$ python3 -q
>>> import numpy as np
>>> import numpy.linalg as la
>>> np.set_printoptions(suppress=True, linewidth=120)
>>> X = np.array([[1.03, 2.04, 2.7, 0.18, 2.76],
...     [-0.29, 0.41, -2.9, 0.3, -0.76],
...     [2.32, 2.33, 6.65, -0.57, 4.4]])
>>> B = X / la.norm(X, axis=1)
Traceback (most recent call last):
  File "<python-input-4>", line 1, in <module>
    B = X / la.norm(X, axis=1)
        ~~^~~~~~~~~~~~~~~~~~~~
ValueError: operands could not be broadcast together with shapes (3,5) (3,) 
>>> B = X / la.norm(X, axis=1, keepdims=True)
>>> gram = B @ B.T
>>> np.argwhere(np.triu(np.abs(gram) > 0.95, 1))
array([[0, 2]])
>>> gram = X.T @ X
>>> (X @ X.T).shape
(3, 3)
>>> np.round(np.diag(gram), 2)
array([ 6.53,  9.76, 59.92,  0.45, 27.56])
>>> np.round(la.svd(X, compute_uv=False) ** 2, 2)
array([100.04,   4.01,   0.16])
>>> np.round(la.eigvalsh(gram)[::-1], 2) + 0
array([100.04,   4.01,   0.16,   0.  ,   0.  ])
>>> np.round(np.trace(gram), 2), round(float((X ** 2).sum()), 2)
(np.float64(104.21), 104.21)
>>> np.allclose(gram, gram.T)
True
>>> A = np.load("x.npy")
>>> A
array([[ 0.28, -0.35,  0.14],
       [-0.72,  0.9 , -0.36],
       [-0.36,  0.45, -0.18]])
>>> left, sigma, VT = la.svd(A)
>>> np.argmax(sigma[:-1] / (sigma[1:] + 1e-6)) + 1
np.int64(1)
>>> B = left[:, :1] @ np.diag(sigma[:1]) @ VT[:1]
>>> la.matrix_rank(A, rtol=0.05)
np.int64(1)
>>> round(la.norm(A - B) / la.norm(A), 2)
np.float64(0.0)
>>> rng = np.random.default_rng(279486)
>>> B = A + rng.integers(-2, 3, (3, 1)) @ rng.integers(-2, 3, (1, 3))
>>> B.round(2)
array([[ 2.28, -2.35, -1.86],
       [ 1.28, -1.1 , -2.36],
       [ 3.64, -3.55, -4.18]])
>>> np.round(B - A, 2)
array([[ 2., -2., -2.],
       [ 2., -2., -2.],
       [ 4., -4., -4.]])
>>> np.abs(B - A).sum(axis=1)
array([ 6.,  6., 12.])
>>> la.matrix_rank(B - A, tol=1e-8)
np.int64(1)
>>> feats = np.load("dump.npy")
>>> feats
array([[-6, -2, -6, -2],
       [-7,  9, -7,  9],
       [-6, -2, -6, -2],
       [-7,  9, -7,  9]])
>>> left, sigma, VT = la.svd(feats)
>>> np.argmax(sigma[:-1] / (sigma[1:] + 1e-6)) + 1
np.int64(2)
>>> B = left[:, :2] @ np.diag(sigma[:2]) @ VT[:2]
>>> B.round(2)
array([[-6., -2., -6., -2.],
       [-7.,  9., -7.,  9.],
       [-6., -2., -6., -2.],
       [-7.,  9., -7.,  9.]])
>>> round(np.abs(feats - B).max(), 2)
np.float64(0.0)
